$ ipython --no-banner

In [1]: import numpy as np

In [2]: np.set_printoptions(suppress=True, linewidth=200)

In [3]: F = np.loadtxt("layer14.csv", delimiter=",")

In [4]: print(F)
[[-2.89 -0.18  1.92]
 [-2.9   0.14  1.91]
 [-3.07 -0.04  1.92]
 [-2.99 -0.2   2.16]
 [-3.05  0.    1.91]
 [-3.07 -0.02  1.98]
 [-3.04  0.    2.01]
 [-3.06  0.    1.92]
 [-2.94 -0.08  1.94]
 [-2.98  0.13  1.96]
 [-2.88 -0.05  1.88]
 [-2.99 -0.03  1.85]
 [-2.81  0.14  1.89]
 [-2.88 -0.18  2.03]
 [-2.99  0.14  1.98]
 [-3.   -0.05  2.15]
 [-2.94  1.94  0.8 ]
 [-2.96  2.13  1.02]
 [-3.12  2.04  1.1 ]
 [-3.02  1.98  1.02]
 [-3.05  1.95  0.99]
 [-2.89  1.86  0.82]
 [-2.99  1.97  0.91]
 [-2.95  1.99  1.05]
 [-2.93  1.96  0.87]
 [-2.97  1.97  1.23]
 [-2.99  1.98  0.96]
 [-2.93  1.92  1.09]
 [-3.2   2.02  0.96]
 [-3.02  1.98  1.04]
 [-2.94  1.99  1.16]
 [-3.06  2.05  0.99]]

In [5]: proj = F @ np.linalg.solve(F.T @ F, F.T)

In [6]: print(np.round(np.linalg.eigvalsh(proj), 2) + 0)
[0. 0. 0. 0. 0. 0. 0. 0. 0. 0. 0. 0. 0. 0. 0. 0. 0. 0. 0. 0. 0. 0. 0. 0. 0. 0. 0. 0. 0. 1. 1. 1.]

In [7]: print(np.round(np.trace(proj), 2))
3.0

In [8]: lab = F[:, 0] > np.median(F[:, 0])

In [9]: u = F[lab].mean(axis=0) - F[~lab].mean(axis=0)

In [10]: print(((F - F.mean(axis=0)) @ u > 0).astype(int))
[0 0 0 0 0 0 0 0 0 0 0 0 0 0 0 0 1 1 1 1 1 1 1 1 1 1 1 1 1 1 1 1]

In [11]: print(np.round((((F - F.mean(axis=0)) @ u > 0) == lab).mean(), 2))
0.53

In [12]: print(np.argsort(-np.abs(u).round(6), kind="stable"))
[0 1 2]

In [13]: arr = np.load("mat.npy")

In [14]: print(arr)
[[-0.1   0.9  -0.62  0.42  0.33]
 [ 0.36 -0.79  0.43 -0.99 -0.52]
 [ 0.03 -0.7   0.41 -0.05 -0.17]
 [-0.4   0.91 -0.6   0.99  0.6 ]
 [-0.41  0.58 -0.24  1.    0.52]
 [ 0.07 -0.53  0.28 -0.38 -0.17]
 [ 0.47 -0.35  0.07 -1.   -0.54]
 [-0.08 -0.04  0.04  0.54  0.08]
 [-0.14 -0.07  0.07  0.78  0.14]
 [-0.22  0.56 -0.27  0.91  0.33]
 [ 0.23 -0.25  0.08 -0.93 -0.28]
 [-0.14  0.73 -0.42  0.69  0.29]
 [ 0.48 -0.24  0.   -1.   -0.54]
 [-0.05  0.92 -0.68  0.05  0.3 ]
 [-0.43  0.65 -0.28  1.    0.55]
 [ 0.02  0.25 -0.14 -0.2   0.02]
 [ 0.21 -0.65  0.34 -0.89 -0.34]
 [ 0.15  0.42 -0.26 -0.83 -0.09]
 [-0.38  0.91 -0.61  0.99  0.59]
 [-0.07  0.09 -0.03  0.46  0.09]
 [ 0.01 -0.35  0.19  0.   -0.07]
 [-0.07 -0.16  0.1   0.5   0.05]
 [-0.17  0.95 -0.71  0.72  0.44]
 [-0.45  0.64 -0.27  1.    0.56]
 [-0.16  0.73 -0.41  0.76  0.31]
 [-0.36  0.51 -0.2   0.99  0.46]
 [ 0.45 -0.95  0.7  -1.   -0.68]
 [ 0.23  0.85 -0.6  -0.96 -0.05]
 [ 0.08 -0.61  0.34 -0.42 -0.2 ]
 [ 0.2  -0.89  0.59 -0.83 -0.41]
 [-0.44  0.81 -0.45  1.    0.6 ]]

In [15]: T = np.stack([arr, -2 * arr, arr[::-1]])

In [16]: print(np.round(np.linalg.norm(T, axis=(1, 2)), 2))
[ 6.64 13.28  6.64]

In [17]: print((T @ arr.T).shape)
(3, 31, 31)

In [18]: print(T.shape)
(3, 31, 5)

In [19]: print(np.linalg.matrix_rank(T))
[5 5 5]

In [20]: gram = np.cov(arr, rowvar=False)

In [21]: print(np.argwhere(np.triu(np.abs(np.corrcoef(arr.T)) > 0.8, 1)))
[[0 3]
 [0 4]
 [1 2]
 [1 4]
 [3 4]]

In [22]: print(np.round(arr.std(axis=0), 2))
[0.27 0.63 0.39 0.78 0.38]

In [23]: print(round(np.corrcoef(arr[:, 2], arr[:, 4])[0, 1], 2))
-0.79

In [24]: print(np.median(arr, axis=0))
[-0.07  0.25 -0.14  0.42  0.08]

In [25]: mat = np.loadtxt("test11.csv", delimiter=",")

In [26]: print(mat)
[[-8.78 -8.13 -3.04]
 [-8.67 -8.02 -2.97]
 [-7.19 -6.42 -2.07]
 [-6.33 -5.49 -1.57]
 [-4.85 -3.91 -0.78]
 [-3.45 -2.46 -0.16]
 [-2.95 -1.95  0.02]
 [-0.94 -0.22  0.24]
 [-0.79 -0.14  0.2 ]
 [-0.79 -0.14  0.2 ]
 [-0.6  -0.06  0.14]
 [ 0.31  0.01  0.05]
 [ 2.74  0.76  1.81]
 [ 2.82  0.8   1.88]
 [ 3.72  1.26  2.74]
 [ 8.18  4.05  7.25]
 [ 9.19  4.74  8.3 ]
 [11.35  6.28 10.57]]

In [27]: # rows 8 and 9 are equal

In [28]: cen = mat - mat.mean(axis=0)

In [29]: Uu, sig, Vt = np.linalg.svd(cen, full_matrices=False)

In [30]: print(np.round(np.abs(Vt[-1]), 2))
[0.67 0.6  0.43]

In [31]: print(np.linalg.matrix_rank(cen))
3

In [32]: print((np.sign(Uu[:, 0]) == np.sign(Uu[0, 0])).astype(int))
[1 1 1 1 1 1 1 1 1 1 1 0 0 0 0 0 0 0]

In [33]: cen = mat - mat.mean(axis=0)

In [34]: vecs = np.linalg.svd(cen)[2][:2]

In [35]: M2 = cen - cen @ vecs.T @ vecs

In [36]: print(np.round(M2.std(axis=0), 2))
[0.32 0.28 0.2 ]

In [37]: print(np.round((cen @ vecs.T).std(axis=0), 2))
[7.82 1.2 ]

In [38]: print(np.linalg.norm(M2, axis=1).round(6).argmax())
12

In [39]: print(np.round(np.diag(vecs.T @ vecs), 2))
[0.54 0.64 0.82]

In [40]: x0 = np.array([2, -5, -5])

In [41]: a = np.maximum(mat @ x0, 0)

In [42]: print(a.round(2))
[38.29 37.61 28.07 22.64 13.75  6.2   3.75  0.    0.    0.    0.    0.32  0.    0.    0.    0.    0.    0.  ]

In [43]: print(np.round(np.maximum(mat @ x0, 0) - np.maximum(-mat @ x0, 0), 2))
[ 38.29  37.61  28.07  22.64  13.75   6.2    3.75  -1.98  -1.88  -1.88  -1.6    0.32  -7.37  -7.76 -12.56 -40.14 -46.82 -61.55]

In [44]: gram = mat.T @ mat

In [45]: print(np.allclose(gram, gram.T))
True

In [46]: print(np.round(np.diag(gram), 2))
[600.23 308.12 273.1 ]

In [47]: print(gram.round(2))
[[600.23 412.49 356.93]
 [412.49 308.12 215.15]
 [356.93 215.15 273.1 ]]

In [48]: print((mat @ mat.T).shape)
(18, 18)

In [49]: u = np.array([0, 1, 1, 0, 1, 2, 0, 2])

In [50]: m1 = np.array([np.roll(u, i) for i in range(8)])

In [51]: print(m1)
[[0 1 1 0 1 2 0 2]
 [2 0 1 1 0 1 2 0]
 [0 2 0 1 1 0 1 2]
 [2 0 2 0 1 1 0 1]
 [1 2 0 2 0 1 1 0]
 [0 1 2 0 2 0 1 1]
 [1 0 1 2 0 2 0 1]
 [1 1 0 1 2 0 2 0]]

In [52]: M2 = np.array([[2, -1, 1],
    ...:     [1, 1, -1],
    ...:     [2, 2, -2],
    ...:     [2, -1, -2],
    ...:     [-2, 1, -1],
    ...:     [-1, 2, 1],
    ...:     [0, 1, 0],
    ...:     [0, 0, -1]])

In [53]: print(M2.T @ m1.T)
[[-1  7  2  5  7  1  6  1]
 [ 8  3  3  5  2  8  3  3]
 [-4 -1 -7 -3 -4 -8 -4 -4]]

In [54]: print(np.vstack([m1, M2.T]).shape)
(11, 8)

In [55]: print(np.einsum("ik,kj->ij", m1, M2))
[[-1  8 -4]
 [ 7  3 -1]
 [ 2  3 -7]
 [ 5  5 -3]
 [ 7  2 -4]
 [ 1  8 -8]
 [ 6  3 -4]
 [ 1  3 -4]]

In [56]: print(np.einsum("ij->j", m1))
[7 7 7 7 7 7 7 7]

In [57]: print(m1 @ M2)
[[-1  8 -4]
 [ 7  3 -1]
 [ 2  3 -7]
 [ 5  5 -3]
 [ 7  2 -4]
 [ 1  8 -8]
 [ 6  3 -4]
 [ 1  3 -4]]

In [58]: q, vecs = np.linalg.qr(m1[:, :4])[0], np.linalg.qr(m1[:, 4:])[0]

In [59]: sig = np.linalg.svd(q.T @ vecs, compute_uv=False)

In [60]: print(np.round(np.degrees(np.arccos(sig.clip(0, 1))), 2))
[20.11 33.51 54.85 70.99]

In [61]: print((sig > 0.9).sum())
1

In [62]: print(sig.round(2))
[0.94 0.83 0.58 0.33]

In [63]: print(np.round(np.linalg.norm(m1) ** 2 / np.linalg.norm(m1, 2) ** 2, 2))
1.8

In [64]: print(np.round(np.linalg.norm(m1, axis=0), 2))
[3.32 3.32 3.32 3.32 3.32 3.32 3.32 3.32]

In [65]: print(round(float(np.linalg.norm(m1, 2)), 2))
7.0

In [66]: print(round(np.linalg.norm(m1, "nuc"), 2))
21.43

In [67]: rng = np.random.default_rng(75112)

In [68]: lab = rng.permutation(8)

In [69]: print(lab)
[5 3 2 6 7 1 4 0]

In [70]: M2 = m1[lab][:, lab]

In [71]: print(np.allclose(M2, m1))
False

In [72]: print(np.round(np.linalg.det(M2), 2), round(np.linalg.det(m1[lab]), 2))
-357.0 -357.0

In [73]: feats = np.load("dump.npy")

In [74]: print(feats)
[[-1  0  0  0]
 [ 0  0  0  1]
 [ 2  0  0  0]]

In [75]: # looks like rank 2

In [76]: Uu, sig, Vt = np.linalg.svd(feats)

In [77]: vecs = Vt[:(sig > 1e-8).sum()]

In [78]: x0 = feats[1] + -2 * feats[2] + rng.integers(2) * np.eye(4)[3]

In [79]: print(x0)
[-4.  0.  0.  2.]

In [80]: print(np.diag(vecs.T @ vecs))
[1. 0. 0. 1.]

In [81]: print(round(float(np.linalg.norm(x0 - vecs.T @ vecs @ x0)), 2))
0.0

In [82]: print(np.linalg.matrix_rank(np.vstack([feats, x0])))
2

In [83]: print(np.allclose(vecs.T @ vecs @ x0, x0))
True

In [84]: print(vecs.T @ vecs)
[[1. 0. 0. 0.]
 [0. 0. 0. 0.]
 [0. 0. 0. 0.]
 [0. 0. 0. 1.]]

In [85]: J = np.loadtxt("m.csv", delimiter=",")

In [86]: print(J)
[[ -9.  -5.  -7.]
 [ -2.  -2.  -8.]
 [-18. -10. -14.]]

In [87]: Uu, sig, Vt = np.linalg.svd(J)

In [88]: vecs = Vt[:(sig > 1e-8).sum()]

In [89]: x0 = J[0] + 2 * J[2] + rng.integers(2) * np.eye(3)[0]

In [90]: print(x0)
[-45. -25. -35.]

In [91]: print(np.allclose(vecs.T @ vecs @ x0, x0))
True

In [92]: print(np.round(vecs.T @ vecs, 2))
[[ 0.84  0.37 -0.05]
 [ 0.37  0.18  0.11]
 [-0.05  0.11  0.98]]

In [93]: print(np.linalg.matrix_rank(np.vstack([J, x0])))
2

In [94]: print(np.round(np.linalg.norm(x0 - vecs.T @ vecs @ x0), 2))
0.0

In [95]: print(np.round(np.diag(vecs.T @ vecs), 2))
[0.84 0.18 0.98]

In [96]: rank = np.linalg.matrix_rank(J)

In [97]: print(rank)
2

In [98]: N = np.linalg.svd(J)[2][rank:].T

In [99]: print(np.allclose(J @ N, 0))
True

In [100]: print(np.linalg.matrix_rank(J.T @ J), np.linalg.matrix_rank(J @ J.T))
2 2

In [101]: print(N.shape)
(3, 1)

In [102]: print([int(np.linalg.matrix_rank(J[:i])) for i in range(1, len(J) + 1)])
[1, 2, 2]

In [103]: print(np.round(N @ N.T, 2))
[[ 0.16 -0.37  0.05]
 [-0.37  0.82 -0.11]
 [ 0.05 -0.11  0.02]]

In [104]: print([int(np.linalg.matrix_rank(J[:, :j + 1])) for j in range(3)])
[1, 2, 2]

In [105]: u, g = J[2], J[0]

In [106]: print(u @ g)
310.0

In [107]: pr = (u @ g) / (u @ u) * u

In [108]: print(np.outer(u, g))
[[162.  90. 126.]
 [ 90.  50.  70.]
 [126.  70.  98.]]

In [109]: print(round(np.linalg.norm(u + g) ** 2 + np.linalg.norm(u - g) ** 2, 2))
1550.0

In [110]: print((g - pr) @ u)
0.0
